$ ipython --no-banner

In [1]: import numpy as np

In [2]: np.set_printoptions(suppress=True, linewidth=120)

In [3]: def tidy(a):
   ...:     return np.round(a, 2) + 0
   ...: 

In [4]: E = np.loadtxt("w.csv", delimiter=",")

In [5]: print(E)
[[ 2.  5.  8.  5.  4.  0.]
 [ 2.  3.  3.  0.  1.  0.]
 [ 2.  3.  3.  0.  1.  0.]
 [ 6.  3.  0.  4.  4.  5.]
 [ 0.  0.  0.  0.  0.  0.]
 [ 4.  6.  5.  3.  5.  9.]
 [ 5.  8.  8.  4.  8.  5.]
 [ 4.  6.  6.  3.  5.  0.]
 [ 0.  0.  0.  0.  0.  0.]
 [ 2.  3.  3.  0.  1.  0.]
 [ 2.  5.  8.  5.  4.  0.]
 [ 6.  9.  8.  3.  6.  9.]
 [ 0.  0.  0.  0.  0.  0.]
 [ 4.  8. 10.  5.  5.  9.]
 [ 1.  1.  0.  2.  1.  4.]
 [ 6.  3.  0.  4.  4.  5.]
 [ 3.  7. 10.  3.  4.  5.]
 [ 4.  6.  6.  3.  5.  0.]
 [ 0.  2.  5.  2.  0.  0.]
 [ 7. 11. 11.  4.  9.  5.]
 [ 8.  6.  3.  4.  5.  5.]
 [ 2.  3.  3.  0.  1.  0.]
 [ 4.  6.  5.  3.  5.  9.]
 [ 2.  5.  8.  5.  4.  0.]
 [ 8.  7.  5.  3.  7.  6.]
 [ 5.  8.  8.  1.  5.  5.]
 [ 7.  7.  8.  4.  4.  1.]
 [ 2.  3.  3.  0.  1.  0.]
 [ 2.  3.  3.  0.  1.  0.]
 [12. 13. 11.  6. 12.  6.]
 [ 3.  5.  5.  1.  4.  5.]
 [ 5.  4.  5.  4.  3.  1.]
 [ 5.  4.  5.  4.  3.  1.]
 [ 7. 11. 11.  4.  9.  5.]
 [ 6. 11. 13.  5.  6.  9.]
 [ 0.  0.  0.  0.  0.  0.]
 [ 7.  5.  3.  5.  7.  1.]
 [ 4.  8. 11.  5.  5.  0.]
 [ 8.  7.  5.  3.  7.  6.]]

In [6]: B = np.c_[E[:, :2] @ np.array([[2, 1], [3, -2]]), np.array([2, 2, 0, 0, 1, 0, 2, 1, 2, 1, 1, 1, 1, 0, 0, 0, 2, 0, 1, 0, 1, 1, 1, 2, 0, 0, 1, 1, 1, 1, 2, 0, 0, 0, 0, 0, 1, 0, 2])]

In [7]: B
Out[7]: 
array([[ 19.,  -8.,   2.],
       [ 13.,  -4.,   2.],
       [ 13.,  -4.,   0.],
       [ 21.,   0.,   0.],
       [  0.,   0.,   1.],
       [ 26.,  -8.,   0.],
       [ 34., -11.,   2.],
       [ 26.,  -8.,   1.],
       [  0.,   0.,   2.],
       [ 13.,  -4.,   1.],
       [ 19.,  -8.,   1.],
       [ 39., -12.,   1.],
       [  0.,   0.,   1.],
       [ 32., -12.,   0.],
       [  5.,  -1.,   0.],
       [ 21.,   0.,   0.],
       [ 27., -11.,   2.],
       [ 26.,  -8.,   0.],
       [  6.,  -4.,   1.],
       [ 47., -15.,   0.],
       [ 34.,  -4.,   1.],
       [ 13.,  -4.,   1.],
       [ 26.,  -8.,   1.],
       [ 19.,  -8.,   2.],
       [ 37.,  -6.,   0.],
       [ 34., -11.,   0.],
       [ 35.,  -7.,   1.],
       [ 13.,  -4.,   1.],
       [ 13.,  -4.,   1.],
       [ 63., -14.,   1.],
       [ 21.,  -7.,   2.],
       [ 22.,  -3.,   0.],
       [ 22.,  -3.,   0.],
       [ 47., -15.,   0.],
       [ 45., -16.,   0.],
       [  0.,   0.,   0.],
       [ 29.,  -3.,   1.],
       [ 32., -12.,   0.],
       [ 37.,  -6.,   2.]])

In [8]: print(np.linalg.matrix_rank(np.c_[E, B]))
7

In [9]: print(np.linalg.matrix_rank(B))
3

In [10]: print(tidy(np.linalg.lstsq(E, B[:, 0])[0]))
[2. 3. 0. 0. 0. 0.]
